In [1]: import numpy as np

In [2]: from numpy import linalg as LA

In [3]: np.set_printoptions(precision=1, suppress=True, linewidth=100)

In [4]: K = np.loadtxt("x.csv", delimiter=",")

In [5]: print(K)
[[ 0.  3. 12.  3.  5.  6.  0.]
 [ 0.  3. 12.  3.  5.  6.  0.]
 [ 0.  3.  6.  3.  3.  2.  0.]
 [18.  3.  0.  3.  0.  0. 14.]
 [18.  3.  0.  3.  0.  0. 14.]
 [ 0.  3.  9.  3.  4.  4.  0.]
 [ 0.  3.  9.  3.  4.  4.  0.]
 [ 8.  3.  0.  3.  1.  0.  6.]
 [13.  3.  0.  3.  0.  0. 10.]
 [13.  3.  0.  3.  0.  0. 10.]
 [ 0.  3.  9.  3.  4.  4.  0.]
 [ 8.  3.  0.  3.  1.  0.  6.]
 [ 0.  3.  9.  3.  4.  4.  0.]
 [ 0.  3.  9.  3.  4.  4.  0.]
 [ 0.  3.  9.  3.  4.  4.  0.]]

In [6]: print(np.abs(np.diag(LA.qr(K)[1])) > 1e-9)
[ True  True  True False  True  True False]

In [7]: print(LA.lstsq(K[:-1].T, K[-1])[2])
5

In [8]: Uu, sv, vt = LA.svd(K)

In [9]: print(np.argmax(sv[:-1] / (sv[1:] + 1e-6)) + 1)
5

In [10]: other = Uu[:, :5] @ np.diag(sv[:5]) @ vt[:5]

In [11]: print(round(LA.norm(K - other) / LA.norm(K), 1))
0.0

In [12]: print(round(float(LA.norm(K - other, 2)), 1), round(float(sv[5]), 1))
0.0 0.0

In [13]: print(np.round(np.abs(K - other).max(), 1))
0.0

In [14]: Uu, sv, vt = LA.svd(K)

In [15]: vecs = vt[:(sv > 1e-8).sum()]

In [16]: rng = np.random.default_rng(586)

In [17]: x = K[4] + 4 * K[2] + rng.integers(2) * np.eye(7)[3]

In [18]: print(x)
[18. 15. 24. 16. 12.  8. 14.]

In [19]: print(np.diag(vecs.T @ vecs))
[0.6 0.5 1.  0.5 1.  1.  0.4]

In [20]: print(LA.matrix_rank(np.vstack([K, x])))
6

In [21]: print(np.round(vecs.T @ vecs, 1) + 0)
[[ 0.6  0.  -0.1  0.   0.   0.1  0.5]
 [ 0.   0.5  0.   0.5  0.   0.   0. ]
 [-0.1  0.   1.   0.   0.   0.   0.1]
 [ 0.   0.5  0.   0.5  0.   0.   0. ]
 [ 0.   0.   0.   0.   1.   0.   0. ]
 [ 0.1  0.   0.   0.   0.   1.  -0.1]
 [ 0.5  0.   0.1  0.   0.  -0.1  0.4]]
